$ python -q
>>> import numpy as np
>>> np.set_printoptions(precision=1, suppress=True, linewidth=160, sign=" ")
>>> B = np.array([[-1, -2], [-3, 2]])
>>> arr = np.tile(B, (2, 2))
>>> arr
array([[-1, -2, -1, -2],
       [-3,  2, -3,  2],
       [-1, -2, -1, -2],
       [-3,  2, -3,  2]])
>>> # columns 0 and 2 are equal
>>> rank = np.linalg.matrix_rank(arr)
>>> rank
np.int64(2)
>>> ns = np.linalg.svd(arr)[2][rank:].T
>>> np.allclose(arr @ ns, 0)
True
>>> np.round(ns @ ns.T, 1) + 0
array([[ 0.5,  0. , -0.5,  0. ],
       [ 0. ,  0.5,  0. , -0.5],
       [-0.5,  0. ,  0.5,  0. ],
       [ 0. , -0.5,  0. ,  0.5]])
>>> [int(np.linalg.matrix_rank(arr[:i])) for i in range(1, len(arr) + 1)]
[1, 2, 2, 2]
>>> np.argsort(-np.linalg.norm(arr, axis=0).round(6), kind="stable")[:3]
array([ 0,  2,  1])
>>> np.round(np.linalg.norm(arr, 2) / np.linalg.norm(arr), 1)
np.float64(0.9)
>>> round(float(np.linalg.norm(arr[0], 1)), 1), np.round(np.linalg.norm(arr[0], np.inf), 1)
(6.0, np.float64(2.0))
>>> print(round(float(np.linalg.norm(arr, 1)), 1), np.round(np.linalg.norm(arr, np.inf), 1))
8.0 10.0
>>> np.linalg.norm(arr, axis=1).argmax()
np.int64(1)
>>> print(np.linalg.norm(arr, axis=1))
[ 3.2  5.1  3.2  5.1]
>>> arr[0] @ arr[2]
np.int64(10)
>>> round(np.linalg.norm(arr, 2), 1)
np.float64(7.2)
>>> round(float(np.linalg.norm(arr) ** 2 / np.linalg.norm(arr, 2) ** 2), 1)
1.4
>>> print(np.einsum("ij,ji->", arr, arr))
68
>>> round(float(np.linalg.det(arr[::-1])), 1)
0.0
>>> np.round(np.linalg.eigvals(arr), 1) + 0
array([ 6.7+0.j, -4.7+0.j,  0. +0.j,  0. +0.j])
>>> print(round(np.linalg.eigvals(arr).sum().real, 1))
2.0
>>> round(np.linalg.det(arr), 1)
np.float64(0.0)
>>> np.round(np.abs(np.linalg.eigvals(arr)).max(), 1)
np.float64(6.7)
>>> np.allclose(arr, arr.T)
False
>>> np.trace(arr)
np.int64(2)
>>> m1 = np.loadtxt("block5.csv", delimiter=",")
>>> print(m1)
[[-0.8 -1.3 -0.9 -0.3  2.5]
 [-1.5 -0.2 -0.3  0.5  4.4]
 [ 1.  -0.2  1.   0.3 -2.9]
 [ 0.6 -0.2 -0.8  0.3 -1.7]
 [-1.2  0.5 -0.5 -1.7  3.6]
 [-0.3  1.9  1.4 -0.2  1. ]
 [ 0.   0.4 -2.7  0.2 -0.1]
 [-1.5  0.   0.4  0.6  4.6]
 [-0.9 -0.4  0.2 -1.2  2.7]
 [ 1.   0.2  0.7 -1.6 -2.9]
 [-1.4  0.9  0.5 -1.2  4.3]
 [ 1.8  1.7  0.9  0.4 -5.6]
 [-0.8  0.7  0.3  1.1  2.4]
 [-0.1  0.2 -1.2 -0.4  0.2]
 [ 0.  -0.3 -0.8 -0.8  0.2]
 [ 0.4 -0.3 -0.5 -0.5 -1.3]
 [ 0.2  0.2 -0.5  0.  -0.6]
 [ 1.4  0.7 -1.7 -0.5 -4.2]
 [ 1.7 -1.   2.  -0.9 -5. ]]
>>> cen = m1 - m1.mean(axis=1)
Traceback (most recent call last):
  File "<python-input-31>", line 1, in <module>
    cen = m1 - m1.mean(axis=1)
          ~~~^~~~~~~~~~~~~~~~~
ValueError: operands could not be broadcast together with shapes (19,5) (19,) 
>>> cen = m1 - m1.mean(axis=0)
>>> Uu, sig, Vh = np.linalg.svd(cen, full_matrices=False)
>>> np.abs(Uu[:, 0]).argmax()
np.int64(11)
>>> np.linalg.matrix_rank(cen)
np.int64(5)
>>> (np.sign(Uu[:, 0]) == np.sign(Uu[0, 0])).astype(int)
array([ 1,  1,  0,  0,  1,  1,  0,  1,  1,  0,  1,  0,  1,  1,  1,  0,  0,  0,  0])
>>> np.round(cen.mean(axis=0), 1) + 0
array([ 0.,  0.,  0.,  0.,  0.])
